% python3 -q
>>> import numpy as np
>>> np.set_printoptions(precision=1, suppress=True, linewidth=200, floatmode="fixed")
>>> rd = lambda a: np.round(a, 1) + 0
>>> J = np.load("m.npy")
>>> J
array([[-1.1, -2.0,  6.2, 13.4],
       [ 2.8,  1.3,  8.7, 15.9],
       [-0.2, -3.7,  4.9, 12.6],
       [ 3.4,  1.0,  8.2, 17.8],
       [ 1.4, -0.2,  7.9, 16.3],
       [ 1.2, -3.2,  4.4, 15.1],
       [ 3.8, -0.7,  7.8, 16.9],
       [ 3.9,  0.9,  7.5, 16.1],
       [ 2.2, -3.5,  3.9, 14.4],
       [ 1.1, -0.2,  8.3, 16.8],
       [ 2.7, -0.4,  8.6, 16.3],
       [ 4.5,  1.2,  7.1, 17.5],
       [-0.6, -2.8,  4.8, 15.2],
       [ 1.0, -2.0,  4.5, 15.5],
       [ 2.2, -2.3,  5.5, 12.4],
       [ 4.2, -3.0,  6.0, 14.5],
       [ 0.1, -2.9,  4.9, 13.7],
       [ 3.6, -0.6,  7.1, 17.6],
       [ 1.9, -3.3,  4.8, 14.2],
       [ 2.0, -3.6,  5.6, 14.2],
       [ 2.4,  2.5,  8.4, 18.1],
       [ 2.7,  0.1,  7.4, 16.6],
       [-0.6, -2.2,  5.2, 13.8],
       [ 2.3, -1.1,  6.1, 16.2],
       [ 3.6, -2.2,  7.4, 15.7],
       [ 1.5, -3.6,  4.9, 14.3]])
>>> cov = J.T @ J
>>> rd(np.linalg.svd(J, compute_uv=False) ** 2)
array([7495.7,  122.8,   39.1,   13.3])
>>> rd(np.diag(cov))
array([ 165.6,  134.7, 1119.4, 6251.1])
>>> rd(cov)
array([[ 165.6,  -39.0,  362.9,  838.5],
       [ -39.0,  134.7, -173.5, -504.3],
       [ 362.9, -173.5, 1119.4, 2606.3],
       [ 838.5, -504.3, 2606.3, 6251.1]])
>>> rd(np.linalg.eigvalsh(cov)[::-1])
array([7495.7,  122.8,   39.1,   13.3])
>>> (J @ J.T).shape
(26, 26)
>>> rd(np.trace(cov)), rd((J ** 2).sum())
(np.float64(7670.8), np.float64(7670.8))
>>> np.linalg.matrix_rank(cov)
np.int64(4)
>>> np.allclose(cov, cov.T)
True
